$ python3 -q
>>> import numpy as np
>>> np.set_printoptions(precision=2, suppress=True, linewidth=100, sign=" ")
>>> data = np.array([[-0.6, 0.3, -2.5, -0.1, 0.1, -0.6, -0.5, -1.8, -1.0, -0.5],
...     [1.9, 1.4, -0.2, -0.8, 0.9, -1.2, 0.9, -0.6, 1.1, -1.7],
...     [0.1, -1.1, 0.8, -1.4, -1.6, 1.9, -0.4, -0.7, -0.5, -0.5],
...     [0.0, -1.4, -0.8, -0.8, -0.1, 1.7, 0.4, 1.1, -0.3, -0.1],
...     [0.7, 0.3, -0.1, -0.2, -0.3, -1.0, -0.1, 0.8, -0.5, -1.9]])
>>> data[:, 0] *= 10
>>> data
array([[-6. ,  0.3, -2.5, -0.1,  0.1, -0.6, -0.5, -1.8, -1. , -0.5],
       [19. ,  1.4, -0.2, -0.8,  0.9, -1.2,  0.9, -0.6,  1.1, -1.7],
       [ 1. , -1.1,  0.8, -1.4, -1.6,  1.9, -0.4, -0.7, -0.5, -0.5],
       [ 0. , -1.4, -0.8, -0.8, -0.1,  1.7,  0.4,  1.1, -0.3, -0.1],
       [ 7. ,  0.3, -0.1, -0.2, -0.3, -1. , -0.1,  0.8, -0.5, -1.9]])
>>> # column 0 is much longer than the rest
>>> r0 = np.array([8, 1, 3])
>>> print(np.cross(data[3, :3], data[0, :3]))
[ 3.74  4.8  -8.4 ]
>>> Uu, sigma = np.linalg.svd(data)
Traceback (most recent call last):
  File "<python-input-8>", line 1, in <module>
    Uu, sigma = np.linalg.svd(data)
    ^^^^^^^^^
ValueError: too many values to unpack (expected 2)
>>> Uu, sigma, VT = np.linalg.svd(data, full_matrices=False)
>>> np.round(VT @ VT.T, 2) + 0
array([[ 1.,  0.,  0.,  0.,  0.],
       [ 0.,  1.,  0.,  0.,  0.],
       [ 0.,  0.,  1.,  0.,  0.],
       [ 0.,  0.,  0.,  1.,  0.],
       [ 0.,  0.,  0.,  0.,  1.]])
>>> (sigma > 1e-8).sum()
np.int64(5)
>>> np.round(Uu.T @ data @ VT.T, 2) + 0
array([[ 21.39,   0.  ,   0.  ,   0.  ,   0.  ],
       [  0.  ,   4.14,   0.  ,   0.  ,   0.  ],
       [  0.  ,   0.  ,   3.24,   0.  ,   0.  ],
       [  0.  ,   0.  ,   0.  ,   2.11,   0.  ],
       [  0.  ,   0.  ,   0.  ,   0.  ,   1.9 ]])
>>> sigma / sigma[0]
array([ 1.  ,  0.19,  0.15,  0.1 ,  0.09])
>>> np.abs(VT[0])
array([ 0.99,  0.06,  0.02,  0.04,  0.03,  0.06,  0.04,  0.01,  0.05,  0.1 ])
>>> sigma
array([ 21.39,   4.14,   3.24,   2.11,   1.9 ])
>>> np.round(Uu.T @ Uu, 2) + 0
array([[ 1.,  0.,  0.,  0.,  0.],
       [ 0.,  1.,  0.,  0.,  0.],
       [ 0.,  0.,  1.,  0.,  0.],
       [ 0.,  0.,  0.,  1.,  0.],
       [ 0.,  0.,  0.,  0.,  1.]])
>>> round(np.sqrt((sigma ** 2).sum()), 2), round(np.linalg.norm(data), 2)
(np.float64(22.21), np.float64(22.21))
>>> print(np.abs(Uu[:, 0]).round(6).argmax())
1
>>> A = np.array([[-0.95, 2.0, 2.0, -5.0, 4.0, 4.0, -1.0, -1.0],
...     [-1.0, 1.05, -1.0, -5.0, 1.0, -1.0, 1.0, -5.0],
...     [-3.0, -2.0, -4.95, 0.0, -4.0, 0.0, 4.0, 3.0],
...     [-2.0, -5.0, -1.0, 5.05, 5.0, -1.0, -5.0, 3.0],
...     [3.0, 5.0, -3.0, 4.0, -2.95, -5.0, -2.0, 0.0],
...     [-5.0, 3.0, 5.0, 0.0, -5.0, 0.05, 4.0, 2.0],
...     [4.0, -2.0, -1.0, 0.0, 2.0, -4.0, 4.05, 3.0],
...     [-1.0, 2.0, 2.0, -5.0, 4.0, 4.0, -1.0, -0.95]])
>>> [round(float(x), 2) for x in np.linalg.svd(A, compute_uv=False)[:3]]
[15.13, 13.01, 10.05]
>>> np.linalg.matrix_rank(A, rtol=0.1)
np.int64(7)
>>> print(np.linalg.cond(A) > 100)
True
>>> print((A - A.T) / 2)
[[ 0.   1.5  2.5 -1.5  0.5  4.5 -2.5  0. ]
 [-1.5  0.   0.5  0.  -2.  -2.   1.5 -3.5]
 [-2.5 -0.5  0.   0.5 -0.5 -2.5  2.5  0.5]
 [ 1.5  0.  -0.5  0.   0.5 -0.5 -2.5  4. ]
 [-0.5  2.   0.5 -0.5  0.   0.  -2.  -2. ]
 [-4.5  2.   2.5  0.5  0.   0.   4.  -1. ]
 [ 2.5 -1.5 -2.5  2.5  2.  -4.   0.   2. ]
 [ 0.   3.5 -0.5 -4.   2.   1.  -2.   0. ]]
>>> A.inv()
Traceback (most recent call last):
  File "<python-input-24>", line 1, in <module>
    A.inv()
    ^^^^^
AttributeError: 'numpy.ndarray' object has no attribute 'inv'
>>> assert A == A.T
Traceback (most recent call last):
  File "<python-input-25>", line 1, in <module>
    assert A == A.T
           ^^^^^^^^
ValueError: The truth value of an array with more than one element is ambiguous. Use a.any() or a.all()
>>> np.allclose(A, A.T)
False
>>> np.allclose(A @ A.T, A.T @ A)
False
>>> np.sort(np.abs(np.linalg.eigvals(A)))
array([  0.05,   3.39,   3.39,   5.79,   6.98,   6.98,   8.8 ,  11.15])
